$ python -q
>>> import numpy as np
>>> from numpy import linalg as LA
>>> np.set_printoptions(suppress=True, linewidth=100)
>>> arr = 0.2 ** np.abs(np.subtract.outer(np.arange(7), np.arange(7)))
>>> arr.round(3) + 0
array([[1.   , 0.2  , 0.04 , 0.008, 0.002, 0.   , 0.   ],
       [0.2  , 1.   , 0.2  , 0.04 , 0.008, 0.002, 0.   ],
       [0.04 , 0.2  , 1.   , 0.2  , 0.04 , 0.008, 0.002],
       [0.008, 0.04 , 0.2  , 1.   , 0.2  , 0.04 , 0.008],
       [0.002, 0.008, 0.04 , 0.2  , 1.   , 0.2  , 0.04 ],
       [0.   , 0.002, 0.008, 0.04 , 0.2  , 1.   , 0.2  ],
       [0.   , 0.   , 0.002, 0.008, 0.04 , 0.2  , 1.   ]])
>>> np.allclose(arr @ arr.T, arr.T @ arr)
True
>>> np.round(np.sort(np.abs(LA.eigvals(arr))), 3)
array([0.682, 0.731, 0.816, 0.941, 1.105, 1.286, 1.439])
>>> np.round((arr + arr.T) / 2, 3) + 0
array([[1.   , 0.2  , 0.04 , 0.008, 0.002, 0.   , 0.   ],
       [0.2  , 1.   , 0.2  , 0.04 , 0.008, 0.002, 0.   ],
       [0.04 , 0.2  , 1.   , 0.2  , 0.04 , 0.008, 0.002],
       [0.008, 0.04 , 0.2  , 1.   , 0.2  , 0.04 , 0.008],
       [0.002, 0.008, 0.04 , 0.2  , 1.   , 0.2  , 0.04 ],
       [0.   , 0.002, 0.008, 0.04 , 0.2  , 1.   , 0.2  ],
       [0.   , 0.   , 0.002, 0.008, 0.04 , 0.2  , 1.   ]])
>>> round(float(np.abs(LA.eigvals(arr)).max()), 3)
1.439
>>> np.round(LA.det(arr), 3)
np.float64(0.783)
>>> np.round(arr @ arr, 3) + 0
array([[1.042, 0.408, 0.122, 0.032, 0.008, 0.002, 0.   ],
       [0.408, 1.082, 0.416, 0.123, 0.033, 0.008, 0.002],
       [0.122, 0.416, 1.083, 0.417, 0.123, 0.033, 0.008],
       [0.032, 0.123, 0.417, 1.083, 0.417, 0.123, 0.032],
       [0.008, 0.033, 0.123, 0.417, 1.083, 0.416, 0.122],
       [0.002, 0.008, 0.033, 0.123, 0.416, 1.082, 0.408],
       [0.   , 0.002, 0.008, 0.032, 0.122, 0.408, 1.042]])
>>> print(np.trace(arr))
7.0
>>> ev, V = LA.eigh(arr)
>>> x0 = np.array([1, 0, -1, -3, -1, 5, -4])
>>> (np.sign(V[:, -1].round(6)) == np.sign(V[0, -1].round(6))).astype(int)
array([1, 1, 1, 1, 1, 1, 1])
>>> np.round(V * np.sqrt(ev) @ V.T, 3) + 0
array([[0.995, 0.1  , 0.015, 0.003, 0.   , 0.   , 0.   ],
       [0.1  , 0.99 , 0.099, 0.015, 0.002, 0.   , 0.   ],
       [0.015, 0.099, 0.99 , 0.099, 0.015, 0.002, 0.   ],
       [0.003, 0.015, 0.099, 0.99 , 0.099, 0.015, 0.003],
       [0.   , 0.002, 0.015, 0.099, 0.99 , 0.099, 0.015],
       [0.   , 0.   , 0.002, 0.015, 0.099, 0.99 , 0.1  ],
       [0.   , 0.   , 0.   , 0.003, 0.015, 0.1  , 0.995]])
>>> np.round(V * np.abs(ev) @ V.T, 3) + 0
array([[1.   , 0.2  , 0.04 , 0.008, 0.002, 0.   , 0.   ],
       [0.2  , 1.   , 0.2  , 0.04 , 0.008, 0.002, 0.   ],
       [0.04 , 0.2  , 1.   , 0.2  , 0.04 , 0.008, 0.002],
       [0.008, 0.04 , 0.2  , 1.   , 0.2  , 0.04 , 0.008],
       [0.002, 0.008, 0.04 , 0.2  , 1.   , 0.2  , 0.04 ],
       [0.   , 0.002, 0.008, 0.04 , 0.2  , 1.   , 0.2  ],
       [0.   , 0.   , 0.002, 0.008, 0.04 , 0.2  , 1.   ]])
>>> f, v = arr[5], arr[3]
>>> round(f @ v, 3)
np.float64(0.123)
>>> np.round(f @ f, 3)
np.float64(1.082)
>>> pr = (f @ v) / (f @ f) * f
>>> np.round(np.outer(f, v), 3) + 0
array([[0.   , 0.   , 0.   , 0.   , 0.   , 0.   , 0.   ],
       [0.   , 0.   , 0.   , 0.002, 0.   , 0.   , 0.   ],
       [0.   , 0.   , 0.002, 0.008, 0.002, 0.   , 0.   ],
       [0.   , 0.002, 0.008, 0.04 , 0.008, 0.002, 0.   ],
       [0.002, 0.008, 0.04 , 0.2  , 0.04 , 0.008, 0.002],
       [0.008, 0.04 , 0.2  , 1.   , 0.2  , 0.04 , 0.008],
       [0.002, 0.008, 0.04 , 0.2  , 0.04 , 0.008, 0.002]])
>>> print(round((v - pr) @ f, 3))
0.0
>>> LA.matrix_rank(np.outer(f, v))
np.int64(1)
>>> np.round(v - pr, 3)
array([ 0.008,  0.04 ,  0.199,  0.995,  0.177, -0.074, -0.015])
>>> rng = np.random.default_rng(95886)
>>> labels = rng.permutation(7)
>>> out = arr[:, labels] * rng.choice([-1, 1], 7)
>>> out.round(3) + 0
array([[ 0.   ,  0.   , -1.   ,  0.002, -0.2  ,  0.008,  0.04 ],
       [ 0.002,  0.   , -0.2  ,  0.008, -1.   ,  0.04 ,  0.2  ],
       [ 0.008, -0.002, -0.04 ,  0.04 , -0.2  ,  0.2  ,  1.   ],
       [ 0.04 , -0.008, -0.008,  0.2  , -0.04 ,  1.   ,  0.2  ],
       [ 0.2  , -0.04 , -0.002,  1.   , -0.008,  0.2  ,  0.04 ],
       [ 1.   , -0.2  ,  0.   ,  0.2  , -0.002,  0.04 ,  0.008],
       [ 0.2  , -1.   ,  0.   ,  0.04 ,  0.   ,  0.008,  0.002]])
>>> Uu, _, vt = LA.svd(arr.T @ out)
>>> np.round(LA.lstsq(arr, out)[0], 3) + 0
array([[ 0.,  0., -1.,  0.,  0.,  0.,  0.],
       [ 0.,  0.,  0.,  0., -1.,  0.,  0.],
       [ 0.,  0.,  0.,  0.,  0.,  0.,  1.],
       [ 0.,  0.,  0.,  0.,  0.,  1.,  0.],
       [ 0.,  0.,  0.,  1.,  0.,  0.,  0.],
       [ 1.,  0.,  0.,  0.,  0.,  0.,  0.],
       [ 0., -1.,  0.,  0.,  0.,  0.,  0.]])
>>> X = np.diag(3 * np.array([2, 6, 5, 1, -6, 7, -3])) + np.array([[3, 3, 2, 0, 2, 2, 2],
...     [0, 0, 3, 0, 1, 3, 1],
...     [2, 3, 1, 0, 2, 1, 3],
...     [3, 2, 1, 1, 0, 1, 3],
...     [2, 3, 0, 3, 1, 2, 0],
...     [1, 0, 2, 1, 1, 2, 1],
...     [2, 1, 0, 0, 1, 0, 0]])
>>> X
array([[  9,   3,   2,   0,   2,   2,   2],
       [  0,  18,   3,   0,   1,   3,   1],
       [  2,   3,  16,   0,   2,   1,   3],
       [  3,   2,   1,   4,   0,   1,   3],
       [  2,   3,   0,   3, -17,   2,   0],
       [  1,   0,   2,   1,   1,  23,   1],
       [  2,   1,   0,   0,   1,   0,  -9]])
>>> q, V = LA.qr(X[:, :4])[0], LA.qr(X[:, 4:])[0]
>>> s = LA.svd(q.T @ V, compute_uv=False)
>>> np.round(np.degrees(np.arccos(s.clip(0, 1))), 3)
array([47.587, 66.167, 83.758])
>>> s.round(3)
array([0.674, 0.404, 0.109])
>>> f, v = X[5], X[3]
>>> f @ v
np.int64(35)
>>> pr = (f @ v) / (f @ f) * f
>>> pr.round(3)
array([0.065, 0.   , 0.13 , 0.065, 0.065, 1.499, 0.065])
>>> round(float((v - pr) @ f), 3)
0.0
>>> np.round(v - pr, 3)
array([ 2.935,  2.   ,  0.87 ,  3.935, -0.065, -0.499,  2.935])
>>> m1 = np.load("m.npy")
>>> print(m1)
[[-8 -6 -3 -8 -3 -8 -7]
 [-8 -6 -3 -8 -3 -8 -7]
 [ 2  4  7  2  7  2  3]
 [-3 -1  2 -3  2 -3 -2]
 [ 0  2  5  0  5  0  1]
 [-1  1  4 -1  4 -1  0]
 [-8 -6 -3 -8 -3 -8 -7]
 [-5 -3  0 -5  0 -5 -4]
 [ 1  3  6  1  6  1  2]
 [-4 -2  1 -4  1 -4 -3]
 [ 1  3  6  1  6  1  2]]
>>> [round(float(x), 3) for x in LA.svd(m1, compute_uv=False)[:3]]
[34.506, 17.301, 0.0]
>>> LA.cond(m1) > 100
np.True_
>>> print(np.argsort(-LA.norm(m1, axis=0).round(6), kind="stable")[:3])
[0 3 5]
>>> Uu, s, vt = LA.svd(m1)
>>> V = vt[:(s > 1e-8).sum()]
>>> x0 = m1[8] + -1 * m1[5] + rng.integers(2) * np.eye(7)[2]
>>> x0
array([2., 2., 3., 2., 2., 2., 2.])
>>> round(float(LA.norm(x0 - V.T @ V @ x0)), 3)
0.733
>>> np.round(V.T @ V, 3)
array([[ 0.255,  0.134, -0.046,  0.255, -0.046,  0.255,  0.194],
       [ 0.134,  0.144,  0.157,  0.134,  0.157,  0.134,  0.139],
       [-0.046,  0.157,  0.463, -0.046,  0.463, -0.046,  0.056],
       [ 0.255,  0.134, -0.046,  0.255, -0.046,  0.255,  0.194],
       [-0.046,  0.157,  0.463, -0.046,  0.463, -0.046,  0.056],
       [ 0.255,  0.134, -0.046,  0.255, -0.046,  0.255,  0.194],
       [ 0.194,  0.139,  0.056,  0.194,  0.056,  0.194,  0.167]])
>>> LA.matrix_rank(np.vstack([m1, x0]))
np.int64(3)
>>> np.round(np.diag(V.T @ V), 3)
array([0.255, 0.144, 0.463, 0.255, 0.463, 0.255, 0.167])
>>> Uu, s, vt = LA.svd(m1)
>>> np.argmax(s[:-1] / (s[1:] + 1e-6)) + 1
np.int64(2)
>>> s.round(3) + 0
array([34.506, 17.301,  0.   ,  0.   ,  0.   ,  0.   ,  0.   ])
>>> out = Uu[:, :2] @ np.diag(s[:2]) @ vt[:2]
>>> print(LA.matrix_rank(m1, rtol=0.05))
2
>>> np.round(LA.norm(m1 - out) / LA.norm(m1), 3)
np.float64(0.0)
>>> print(out.round(3) + 0)
[[-8. -6. -3. -8. -3. -8. -7.]
 [-8. -6. -3. -8. -3. -8. -7.]
 [ 2.  4.  7.  2.  7.  2.  3.]
 [-3. -1.  2. -3.  2. -3. -2.]
 [ 0.  2.  5.  0.  5.  0.  1.]
 [-1.  1.  4. -1.  4. -1.  0.]
 [-8. -6. -3. -8. -3. -8. -7.]
 [-5. -3.  0. -5.  0. -5. -4.]
 [ 1.  3.  6.  1.  6.  1.  2.]
 [-4. -2.  1. -4.  1. -4. -3.]
 [ 1.  3.  6.  1.  6.  1.  2.]]
>>> round(np.abs(m1 - out).max(), 3)
np.float64(0.0)
>>> np.round(LA.norm(m1 - out, 2), 3), round(s[2], 3)
(np.float64(0.0), np.float64(0.0))
>>> feats = np.load("mat.npy")
>>> feats
array([[-0.219, -1.245,  3.78 ],
       [ 0.093, -2.08 ,  1.945],
       [ 1.483, -1.207,  2.842],
       [-0.745, -1.519,  1.863],
       [ 1.213,  0.609,  4.001],
       [ 0.675, -1.813,  2.32 ],
       [ 0.072,  0.537,  3.553],
       [ 0.453,  0.461,  4.585],
       [ 1.478,  0.96 ,  4.213],
       [-1.938,  1.809,  5.301],
       [-1.454, -0.956, -0.406],
       [ 1.068,  0.843,  3.394],
       [ 0.287, -3.857,  3.813],
       [ 2.311, -2.163,  1.697],
       [-0.193, -3.386,  2.911],
       [-1.082, -1.025, -0.07 ],
       [ 0.171, -0.762,  3.55 ],
       [-0.123,  1.183,  2.783],
       [-0.025,  1.569,  3.668]])
>>> np.count_nonzero(feats)
np.int64(57)
>>> np.abs(feats).max()
np.float64(5.301)
>>> np.round(feats.sum(axis=0), 3)
array([  3.525, -12.042,  55.743])
>>> LA.matrix_rank(feats)
np.int64(3)
>>> cent = feats[[2, 11]].astype(float)
>>> for _ in range(4):
...     labels = LA.norm(feats[:, None] - cent, axis=-1).argmin(axis=1)
...     cent = np.array([feats[labels == j].mean(axis=0) for j in range(2)])
... 
>>> labels
array([0, 0, 0, 0, 1, 0, 1, 1, 1, 1, 0, 1, 0, 0, 0, 0, 0, 1, 1])
>>> np.round(cent[1] - cent[0], 3)
array([0.154, 2.816, 1.733])
>>> np.bincount(labels)
array([11,  8])
>>> print(cent.round(3))
[[ 0.121 -1.819  2.204]
 [ 0.275  0.996  3.937]]
>>> M = np.loadtxt("arr.csv", delimiter=",")
>>> M
array([[  3.,  -9.,  -1.,   1.,   1.,   4.,   4.,   3.],
       [  0.,   0.,   1.,  -3.,   2.,   1.,   2.,   5.],
       [ -4.,  12.,   4.,  -4.,   4.,   1.,  -1.,   1.],
       [ -2.,   6.,  -4.,  -5.,  -2.,   3.,   3.,   1.],
       [  4., -12.,  -4.,  -3.,  -4.,  -4.,   5.,   0.],
       [  2.,  -6.,  -3.,  -1.,   1.,   3.,  -2.,  -3.],
       [ -5.,  15.,  -1.,  -5.,   5.,   1.,  -5.,  -1.],
       [ -5.,  15.,   4.,  -2.,   1.,  -4.,  -3.,  -3.],
       [ -4.,  12.,   3.,   3.,  -1.,   4.,   2.,  -2.]])
>>> Uu, s, vt = LA.svd(M)
>>> np.argmax(s[:-1] / (s[1:] + 1e-6)) + 1
np.int64(7)
>>> s.round(3) + 0
array([35.432, 11.211, 10.15 ,  9.035,  8.11 ,  3.237,  1.413,  0.   ])
>>> out = Uu[:, :7] @ np.diag(s[:7]) @ vt[:7]
>>> print(LA.matrix_rank(M, rtol=0.05))
6
>>> print(round(LA.norm(M - out) / LA.norm(M), 3))
0.0
>>> LA.matrix_rank(out)
np.int64(7)
>>> print(round(float(LA.norm(M - out, 2)), 3), round(s[7], 3))
0.0 0.0
>>> data = np.load("x.npy")
>>> data
array([[-1., -3.,  3.,  3.,  2., -1.,  2.,  0.,  3.],
       [-3.,  7., -9., -9., -6.,  3., -6.,  0., -9.],
       [ 3., -9.,  7.,  9.,  6., -3.,  6.,  0.,  9.],
       [ 3., -9.,  9.,  7.,  6., -3.,  6.,  0.,  9.],
       [ 2., -6.,  6.,  6.,  2., -2.,  4.,  0.,  6.],
       [-1.,  3., -3., -3., -2., -1., -2.,  0., -3.],
       [ 2., -6.,  6.,  6.,  4., -2.,  2.,  0.,  6.],
       [ 0.,  0.,  0.,  0.,  0.,  0.,  0., -2.,  0.],
       [ 3., -9.,  9.,  9.,  6., -3.,  6.,  0.,  7.]])
>>> # symmetric, so the eigenvalues are real
>>> np.flatnonzero(LA.matrix_power((data != 0) + (data.T != 0) + np.eye(9), 9)[0])
array([0, 1, 2, 3, 4, 5, 6, 8])
>>> print(data @ data)
[[  46. -126.  126.  126.   84.  -42.   84.    0.  126.]
 [-126.  382. -378. -378. -252.  126. -252.    0. -378.]
 [ 126. -378.  382.  378.  252. -126.  252.    0.  378.]
 [ 126. -378.  378.  382.  252. -126.  252.    0.  378.]
 [  84. -252.  252.  252.  172.  -84.  168.    0.  252.]
 [ -42.  126. -126. -126.  -84.   46.  -84.    0. -126.]
 [  84. -252.  252.  252.  168.  -84.  172.    0.  252.]
 [   0.    0.    0.    0.    0.    0.    0.    4.    0.]
 [ 126. -378.  378.  378.  252. -126.  252.    0.  382.]]
>>> F = np.loadtxt("block19.csv", delimiter=",")
>>> F
array([[5., 0., 0., 0., 0., 0., 0.],
       [0., 1., 0., 0., 0., 0., 0.],
       [0., 0., 1., 0., 0., 0., 0.],
       [0., 0., 0., 4., 0., 0., 0.],
       [0., 0., 0., 0., 3., 0., 0.],
       [0., 0., 0., 0., 0., 0., 0.],
       [0., 0., 0., 0., 0., 0., 2.]])
>>> # triangular
>>> LA.lstsq(F[:-1].T, F[-1])[2]
np.int32(5)
>>> np.allclose(F[:-1].T @ LA.lstsq(F[:-1].T, F[-1])[0], F[-1])
False
>>> L = LA.cholesky(arr)
>>> np.diag(L) ** 2
array([1.  , 0.96, 0.96, 0.96, 0.96, 0.96, 0.96])
>>> L.round(3) + 0
array([[1.   , 0.   , 0.   , 0.   , 0.   , 0.   , 0.   ],
       [0.2  , 0.98 , 0.   , 0.   , 0.   , 0.   , 0.   ],
       [0.04 , 0.196, 0.98 , 0.   , 0.   , 0.   , 0.   ],
       [0.008, 0.039, 0.196, 0.98 , 0.   , 0.   , 0.   ],
       [0.002, 0.008, 0.039, 0.196, 0.98 , 0.   , 0.   ],
       [0.   , 0.002, 0.008, 0.039, 0.196, 0.98 , 0.   ],
       [0.   , 0.   , 0.002, 0.008, 0.039, 0.196, 0.98 ]])
>>> E = np.load("run5.npy")
>>> E
array([[ 2.,  2.,  0., -4., -1.,  3., -4.],
       [-2.,  0., -4.,  2., -3.,  3., -5.],
       [ 0.,  0., -1., -3.,  2., -2.,  2.],
       [ 0.,  0.,  0.,  2., -1.,  3.,  3.],
       [ 0.,  0.,  2.,  0., -3.,  1., -3.],
       [ 0.,  0.,  1.,  1., -2.,  1.,  2.],
       [ 0.,  0., -1., -3.,  2., -1.,  3.]])
>>> out = E + rng.integers(-2, 3, (7, 6)) @ rng.integers(-2, 3, (6, 7))
>>> out
array([[ -4.,  -2.,  -3.,  -6.,  -2.,  -6.,  -2.],
       [  3.,   3.,  -1.,  -1.,  -2.,   1.,  -4.],
       [ -5.,   1.,   1.,  -2.,   6.,   1.,  -1.],
       [ -9.,  -5.,  -6.,   4.,  -3.,   0.,   3.],
       [ -2.,   8.,   6.,  -7.,  -6.,  -4.,  -2.],
       [  4.,   4.,   6.,  -4.,  -4.,   1.,   1.],
       [ -1.,   1.,  -1., -10.,  -2., -12.,   6.]])
>>> out - E
array([[ -6.,  -4.,  -3.,  -2.,  -1.,  -9.,   2.],
       [  5.,   3.,   3.,  -3.,   1.,  -2.,   1.],
       [ -5.,   1.,   2.,   1.,   4.,   3.,  -3.],
       [ -9.,  -5.,  -6.,   2.,  -2.,  -3.,   0.],
       [ -2.,   8.,   4.,  -7.,  -3.,  -5.,   1.],
       [  4.,   4.,   5.,  -5.,  -2.,   0.,  -1.],
       [ -1.,   1.,   0.,  -7.,  -4., -11.,   3.]])
>>> print(np.round(LA.svd(out - E, compute_uv=False), 3) + 0)
[20.154 19.188  9.066  4.546  2.736  0.547  0.   ]
